>>> import numpy as np
>>> import numpy.linalg as la
>>> np.set_printoptions(precision=2, suppress=True, linewidth=100)
>>> M = np.loadtxt("arr.csv", delimiter=",")
>>> print(M)
[[ -2.  -2.   0.]
 [ -3.  -4.  -3.]
 [ -4.  -2.  -6.]
 [ -3.   0.  -6.]
 [ -4.  -3.  -6.]
 [ -3.  -2.  -7.]
 [ -4.  -4.  -4.]
 [ -1.  -5.  -2.]
 [  2.  -7.  -3.]
 [ -1. -10.   0.]
 [ -1. -12.   0.]
 [ -3. -14.   2.]
 [ -1. -12.   5.]
 [ -1. -15.   4.]
 [  2. -12.   1.]
 [  2. -15.  -2.]
 [  1. -18.  -2.]
 [  0. -18.  -5.]
 [  2. -18.  -8.]
 [  1. -16.  -6.]
 [  4. -15.  -3.]
 [  2. -18.  -5.]
 [ -1. -21.  -5.]
 [  1. -18.  -6.]
 [  2. -18.  -8.]
 [ -1. -18.  -9.]
 [  0. -20.  -7.]
 [ -2. -23.  -7.]
 [ -3. -22. -10.]
 [ -6. -25. -10.]
 [ -8. -24. -11.]
 [ -7. -24. -12.]
 [ -4. -23. -14.]
 [ -6. -23. -12.]
 [ -7. -22. -12.]
 [ -7. -23. -12.]
 [ -7. -24. -10.]
 [ -4. -26. -11.]
 [ -4. -25.  -8.]
 [ -7. -24.  -5.]
 [ -5. -24.  -3.]]
>>> Xs = M - M.mean(axis=0)
>>> U, sigma, Vh = la.svd(Xs, full_matrices=False)
>>> print(sigma ** 2 / (sigma ** 2).sum())
[0.76 0.17 0.07]
>>> print(np.abs(Vh[-1]))
[0.87 0.06 0.5 ]
>>> print(la.matrix_rank(Xs))
3
>>> print(np.searchsorted(np.cumsum(sigma ** 2) / (sigma ** 2).sum(), 0.9) + 1)
2
>>> print(np.abs(U[:, 0]).argmax())
0
>>> print((np.sign(U[:, 0]) == np.sign(U[0, 0])).astype(int))
[1 1 1 1 1 1 1 1 1 1 1 1 1 1 1 1 0 0 0 1 1 0 0 0 0 0 0 0 0 0 0 0 0 0 0 0 0 0 0 0 0]
>>> F = np.vander(np.arange(10) - 2, 3, increasing=True)
>>> print(F)
[[ 1 -2  4]
 [ 1 -1  1]
 [ 1  0  0]
 [ 1  1  1]
 [ 1  2  4]
 [ 1  3  9]
 [ 1  4 16]
 [ 1  5 25]
 [ 1  6 36]
 [ 1  7 49]]
>>> x0 = np.array([0, 1, 2])
>>> target = F @ x0
>>> b, lr = np.zeros(3), 1 / la.norm(F, 2) ** 2
>>> for i in range(3):
...     b -= lr * F.T @ (F @ b - target)
...     if i % 1 == 0: print(i, round(la.norm(F @ b - target), 2))
... 
0 2.66
1 2.65
2 2.65
>>> print(round(float(la.cond(F)), 2))
29.83
>>> x0 = np.array([2, 1, -1])
>>> target = F @ x0
>>> print(la.lstsq(F, target)[0])
[ 2.  1. -1.]
>>> print(target)
[ -4   0   2   2   0  -4 -10 -18 -28 -40]
>>> print(la.solve(F.T @ F, F.T @ target))
[ 2.  1. -1.]
>>> rng = np.random.default_rng(48)
>>> target = target + 0.05 * rng.normal(size=10)
>>> print(target)
[ -4.02   0.07   2.01   2.07   0.01  -4.05  -9.96 -18.03 -27.98 -39.94]
>>> b, *_ = la.lstsq(F, target)
>>> print(b.round())
[ 2.  1. -1.]
>>> M2 = np.c_[F[:, :2] @ np.array([[-2, 0], [2, 1]]), np.array([5, 7, 9, 8, 4, 2, 2, 8, 3, 0])]
>>> print(M2)
[[-6 -2  5]
 [-4 -1  7]
 [-2  0  9]
 [ 0  1  8]
 [ 2  2  4]
 [ 4  3  2]
 [ 6  4  2]
 [ 8  5  8]
 [10  6  3]
 [12  7  0]]
>>> print(np.round(la.norm(M2 - F @ la.lstsq(F, M2)[0], axis=0), 2) + 0)
[0.   0.   7.29]
>>> print(np.unravel_index(np.abs(F).argmax(), F.shape))
(np.int64(9), np.int64(2))
>>> print(F - F[0])
[[ 0  0  0]
 [ 0  1 -3]
 [ 0  2 -4]
 [ 0  3 -3]
 [ 0  4  0]
 [ 0  5  5]
 [ 0  6 12]
 [ 0  7 21]
 [ 0  8 32]
 [ 0  9 45]]
>>> print(F.mean(axis=0))
[ 1.   2.5 14.5]
>>> print(F.sum(axis=1))
[ 3  1  1  3  7 13 21 31 43 57]
>>> print(np.count_nonzero(F))
28
>>> print(np.diff(F, axis=0))
[[ 0  1 -3]
 [ 0  1 -1]
 [ 0  1  1]
 [ 0  1  3]
 [ 0  1  5]
 [ 0  1  7]
 [ 0  1  9]
 [ 0  1 11]
 [ 0  1 13]]
>>> U, sigma, Vh = la.svd(F)
>>> print(np.argmax(sigma[:-1] / (sigma[1:] + 1e-6)) + 1)
1
>>> M2 = U[:, :1] @ np.diag(sigma[:1]) @ Vh[:1]
>>> print(round(float(la.norm(F - M2, 2)), 2), round(float(sigma[1]), 2))
4.08 4.08
>>> mat = np.array([[5, 4, -4, 2, -4, -4, 1],
...     [-3, 4, 5, -2, -5, -1, -2],
...     [1, 3, -1, 5, -1, -5, -3],
...     [-3, -4, 5, 3, 4, -5, 0],
...     [2, -1, -4, -4, 4, 0, -1],
...     [-4, 1, -5, -2, 1, 1, -1]])
>>> print(mat)
[[ 5  4 -4  2 -4 -4  1]
 [-3  4  5 -2 -5 -1 -2]
 [ 1  3 -1  5 -1 -5 -3]
 [-3 -4  5  3  4 -5  0]
 [ 2 -1 -4 -4  4  0 -1]
 [-4  1 -5 -2  1  1 -1]]
>>> W1 = np.array([[5, 1, 4, 4, -2],
...     [-4, 3, 4, -5, -1],
...     [1, -2, -2, -1, 2],
...     [-4, 5, -4, -5, -3],
...     [2, 5, -4, -5, 1],
...     [-4, 5, -1, -4, 4],
...     [5, 0, -1, -4, 0]])
>>> b = np.array([1, 2, 0, 1, 3])
>>> H = np.maximum(mat @ W1 + b, 0)
>>> print(la.matrix_rank(H))
5
>>> print((H > 0).mean(axis=0))
[0.5  0.5  0.83 0.67 0.5 ]
>>> W2 = np.array([[1, 2, -3], [1, -1, 3], [-2, 2, 2], [-2, -2, 2], [-3, 1, -1]])
>>> print(H @ W2)
[[-153   78  131]
 [-108   40   60]
 [ -17    5   53]
 [  23   46  -69]
 [ -55   41   -1]
 [ -26    4   26]]
>>> M2 = mat + rng.integers(-2, 3, (6, 5)) @ rng.integers(-2, 3, (5, 7))
>>> print(M2)
[[  2   8  -6  10  -5 -13  10]
 [  6  -2   9   1  -9  -1  -1]
 [ -3   1  -1  13   4 -13  -1]
 [ -4   0   5   1   4  -4  -1]
 [  7  -6  -1  -2  -1   1   1]
 [ -5   4  -6  -1   1  -1   1]]
>>> print(np.round(la.svd(M2 - mat, compute_uv=False), 2) + 0)
[19.94 15.84  8.33  2.78  1.45  0.  ]
>>> print(M2 - mat)
[[-3  4 -2  8 -1 -9  9]
 [ 9 -6  4  3 -4  0  1]
 [-4 -2  0  8  5 -8  2]
 [-1  4  0 -2  0  1 -1]
 [ 5 -5  3  2 -5  1  2]
 [-1  3 -1  1  0 -2  2]]
>>> M2 = mat / np.sqrt((mat ** 2).mean(axis=1, keepdims=True))
>>> print(M2[5])
[-1.51  0.38 -1.89 -0.76  0.38  0.38 -0.38]
>>> print(la.matrix_rank(mat - mat.mean(axis=1, keepdims=True)))
6
>>> def softmax(z):
...     e = np.exp(z - z.max(axis=-1, keepdims=True))
...     return e / e.sum(axis=-1, keepdims=True)
... 
>>> print(np.round(softmax(10 * mat[5]), 2) + 0)
[0.   0.33 0.   0.   0.33 0.33 0.  ]
>>> print(softmax(mat).sum(axis=1))
[1. 1. 1. 1. 1. 1.]
>>> print(np.round(softmax(mat[5] + 5), 2) + 0)
[0.   0.31 0.   0.02 0.31 0.31 0.04]
>>> scores = mat @ mat.T / np.sqrt(7)
>>> print(np.round(softmax(scores + np.triu(np.full(scores.shape, -np.inf), 1)), 2) + 0)
[[1. 0. 0. 0. 0. 0.]
 [0. 1. 0. 0. 0. 0.]
 [0. 0. 1. 0. 0. 0.]
 [0. 0. 0. 1. 0. 0.]
 [0. 0. 0. 0. 1. 0.]
 [0. 0. 0. 0. 0. 1.]]
>>> print(round(float(la.norm(mat) ** 2 / la.norm(mat, 2) ** 2), 2))
3.02
>>> print(round(la.norm(mat, "nuc"), 2))
47.28
>>> print(mat[0] @ mat[3])
-41
>>> print(round(float(la.norm(mat, 2)), 2))
12.23
>>> print(np.round(la.norm(mat[0] - mat[3]), 2))
16.61
>>> print(la.norm(mat, axis=1))
[ 9.7   9.17  8.43 10.    7.35  7.  ]
>>> K = np.loadtxt("sample14.csv", delimiter=",")
>>> print(K)
[[-2.  2. -5.]
 [ 0.  3.  3.]
 [ 0.  4.  2.]]
>>> Q, vecs = la.qr(K[:, :1])[0], la.qr(K[:, 1:])[0]
>>> sigma = la.svd(Q.T @ vecs, compute_uv=False)
>>> print(round(float(la.norm(Q @ Q.T - vecs @ vecs.T, 2)), 2))
1.0
>>> print(np.degrees(np.arccos(sigma.clip(0, 1))))
[10.66]
>>> E = np.load("a.npy")
>>> print(E)
[[0 5 5 0 3 3 5 6 6]
 [0 0 5 8 4 3 8 4 2]
 [0 0 0 5 3 6 2 3 6]
 [0 0 0 0 5 1 7 5 1]
 [0 0 0 0 0 2 3 0 6]
 [0 0 0 0 0 0 6 3 1]
 [0 0 0 0 0 0 0 9 0]
 [0 0 0 0 0 0 0 0 0]
 [0 0 0 0 0 0 0 0 0]]
>>> rank = la.matrix_rank(E)
>>> print(rank)
7
>>> null = la.svd(E)[2][rank:].T
>>> print(null.shape)
(9, 2)
>>> print(np.allclose(E @ null, 0))
True
>>> print([int(la.matrix_rank(E[:i])) for i in range(1, len(E) + 1)])
[1, 2, 3, 4, 5, 6, 7, 7, 7]
>>> print(np.round(null @ null.T, 2) + 0)
[[ 1.    0.    0.    0.    0.    0.    0.    0.    0.  ]
 [ 0.    0.22 -0.2   0.19  0.06 -0.29 -0.02  0.    0.11]
 [ 0.   -0.2   0.17 -0.17 -0.05  0.25  0.02  0.   -0.09]
 [ 0.    0.19 -0.17  0.16  0.05 -0.25 -0.01  0.    0.09]
 [ 0.    0.06 -0.05  0.05  0.02 -0.08  0.    0.    0.03]
 [ 0.   -0.29  0.25 -0.25 -0.08  0.37  0.02  0.   -0.14]
 [ 0.   -0.02  0.02 -0.01  0.    0.02  0.    0.   -0.01]
 [ 0.    0.    0.    0.    0.    0.    0.    0.    0.  ]
 [ 0.    0.11 -0.09  0.09  0.03 -0.14 -0.01  0.    0.05]]
>>> print([int(la.matrix_rank(E[:, :j + 1])) for j in range(9)])
[0, 1, 2, 3, 4, 5, 6, 7, 7]
>>> print(np.round(E @ null, 2) + 0)
[[0. 0.]
 [0. 0.]
 [0. 0.]
 [0. 0.]
 [0. 0.]
 [0. 0.]
 [0. 0.]
 [0. 0.]
 [0. 0.]]
>>> print([int(la.matrix_rank(np.delete(E, i, axis=0))) for i in range(9)])
[6, 6, 6, 6, 6, 6, 6, 7, 7]
>>> cov = E.T @ E
>>> print(la.matrix_rank(cov))
7
>>> print(np.diag(cov))
[  0  25  50  89  59  59 187 176 114]
>>> print(la.svd(E, compute_uv=False) ** 2)
[504.14  91.56  67.87  48.27  32.39  13.36   1.41   0.     0.  ]
>>> print((E @ E.T).shape)
(9, 9)
>>> print(np.prod(np.diag(E)), round(float(la.det(E)), 2))
0 0.0
>>> print(np.sort(la.eigvals(E)))
[0. 0. 0. 0. 0. 0. 0. 0. 0.]
>>> print(la.matrix_power(E, 3))
[[   0    0    0  125  400  285  916 1246  476]
 [   0    0    0    0  125  135  616 1127  401]
 [   0    0    0    0    0   50  141  753  161]
 [   0    0    0    0    0    0   60  219   10]
 [   0    0    0    0    0    0    0  108    0]
 [   0    0    0    0    0    0    0    0    0]
 [   0    0    0    0    0    0    0    0    0]
 [   0    0    0    0    0    0    0    0    0]
 [   0    0    0    0    0    0    0    0    0]]
>>> print((E + E.T) / 2)
[[0.  2.5 2.5 0.  1.5 1.5 2.5 3.  3. ]
 [2.5 0.  2.5 4.  2.  1.5 4.  2.  1. ]
 [2.5 2.5 0.  2.5 1.5 3.  1.  1.5 3. ]
 [0.  4.  2.5 0.  2.5 0.5 3.5 2.5 0.5]
 [1.5 2.  1.5 2.5 0.  1.  1.5 0.  3. ]
 [1.5 1.5 3.  0.5 1.  0.  3.  1.5 0.5]
 [2.5 4.  1.  3.5 1.5 3.  0.  4.5 0. ]
 [3.  2.  1.5 2.5 0.  1.5 4.5 0.  0. ]
 [3.  1.  3.  0.5 3.  0.5 0.  0.  0. ]]
>>> print((E - E.T) / 2)
[[ 0.   2.5  2.5  0.   1.5  1.5  2.5  3.   3. ]
 [-2.5  0.   2.5  4.   2.   1.5  4.   2.   1. ]
 [-2.5 -2.5  0.   2.5  1.5  3.   1.   1.5  3. ]
 [ 0.  -4.  -2.5  0.   2.5  0.5  3.5  2.5  0.5]
 [-1.5 -2.  -1.5 -2.5  0.   1.   1.5  0.   3. ]
 [-1.5 -1.5 -3.  -0.5 -1.   0.   3.   1.5  0.5]
 [-2.5 -4.  -1.  -3.5 -1.5 -3.   0.   4.5  0. ]
 [-3.  -2.  -1.5 -2.5  0.  -1.5 -4.5  0.   0. ]
 [-3.  -1.  -3.  -0.5 -3.  -0.5  0.   0.   0. ]]
>>> x0 = np.array([-3, -5, 4, 4, 4, -1, -1, -5, -2])
>>> print(E @ np.ones(9))
[33. 34. 25. 19. 11. 10.  9.  0.  0.]
>>> print(np.sign((E @ x0).round(6)))
[-1  1 -1 -1 -1 -1 -1  0  0]
>>> print(E @ np.eye(9)[3])
[0. 8. 5. 0. 0. 0. 0. 0. 0.]
>>> print(E @ (2 * x0))
[-86  66  -6 -30 -34 -46 -90   0   0]
>>> print(E * x0)
[[  0 -25  20   0  12  -3  -5 -30 -12]
 [  0   0  20  32  16  -3  -8 -20  -4]
 [  0   0   0  20  12  -6  -2 -15 -12]
 [  0   0   0   0  20  -1  -7 -25  -2]
 [  0   0   0   0   0  -2  -3   0 -12]
 [  0   0   0   0   0   0  -6 -15  -2]
 [  0   0   0   0   0   0   0 -45   0]
 [  0   0   0   0   0   0   0   0   0]
 [  0   0   0   0   0   0   0   0   0]]
>>> print(E @ x0)
[-43  33  -3 -15 -17 -23 -45   0   0]
>>> print((E @ x0).argmax())
1
>>> print(la.norm(E @ x0) <= la.norm(E, 2) * la.norm(x0) + 1e-9)
True
>>> X = np.load("out0.npy")
>>> print(X)
[[-0.7   0.29  0.18 -0.3  -0.08 -0.07 -0.15 -0.27 -0.21  0.05]
 [-0.1  -0.09 -0.25  0.02 -0.37 -0.38  0.2   0.66 -0.09  0.17]
 [ 0.    0.26 -0.33  0.44 -0.19 -0.23  0.11 -0.46  0.22  0.52]
 [ 0.2   0.19 -0.52 -0.12  0.25 -0.45 -0.38 -0.11 -0.01 -0.43]
 [ 0.47  0.57  0.13 -0.04 -0.35  0.14 -0.07  0.04 -0.54  0.04]
 [ 0.2   0.28  0.1  -0.27  0.06 -0.04  0.72 -0.14  0.33 -0.25]
 [ 0.17 -0.41  0.14 -0.46 -0.47 -0.41 -0.01 -0.34 -0.03  0.03]
 [-0.17  0.02 -0.6  -0.45  0.13  0.28  0.29  0.01 -0.25  0.21]
 [-0.03  0.32  0.33 -0.14  0.44 -0.5   0.03  0.26  0.04  0.31]
 [-0.2  -0.15  0.04  0.43  0.1  -0.27  0.42 -0.16 -0.56 -0.36]
 [-0.33  0.34 -0.06  0.08 -0.44  0.03 -0.03  0.17  0.34 -0.43]]
>>> print(np.round(softmax(10 * X[9]), 2) + 0)
[0.   0.   0.01 0.5  0.02 0.   0.46 0.   0.   0.  ]
>>> print(softmax(X).sum(axis=1))
[1. 1. 1. 1. 1. 1. 1. 1. 1. 1. 1.]
>>> print(softmax(X[9] + -2))
[0.08 0.09 0.11 0.16 0.11 0.08 0.16 0.09 0.06 0.07]
>>> scores = X @ X.T / np.sqrt(10)
>>> print(softmax(scores).round(6).argmax(axis=1))
[ 0  1  2  3  4  5  6  7  8  9 10]
>>> print(softmax(scores + np.triu(np.full(scores.shape, -np.inf), 1)))
[[1.   0.   0.   0.   0.   0.   0.   0.   0.   0.   0.  ]
 [0.42 0.58 0.   0.   0.   0.   0.   0.   0.   0.   0.  ]
 [0.3  0.3  0.41 0.   0.   0.   0.   0.   0.   0.   0.  ]
 [0.23 0.23 0.23 0.31 0.   0.   0.   0.   0.   0.   0.  ]
 [0.19 0.19 0.19 0.19 0.26 0.   0.   0.   0.   0.   0.  ]
 [0.15 0.15 0.16 0.16 0.16 0.21 0.   0.   0.   0.   0.  ]
 [0.14 0.14 0.13 0.14 0.13 0.14 0.18 0.   0.   0.   0.  ]
 [0.12 0.12 0.12 0.12 0.12 0.12 0.12 0.16 0.   0.   0.  ]
 [0.11 0.11 0.11 0.11 0.11 0.11 0.1  0.1  0.14 0.   0.  ]
 [0.1  0.1  0.1  0.1  0.1  0.1  0.1  0.09 0.09 0.13 0.  ]
 [0.09 0.09 0.09 0.09 0.09 0.09 0.09 0.08 0.08 0.09 0.11]]
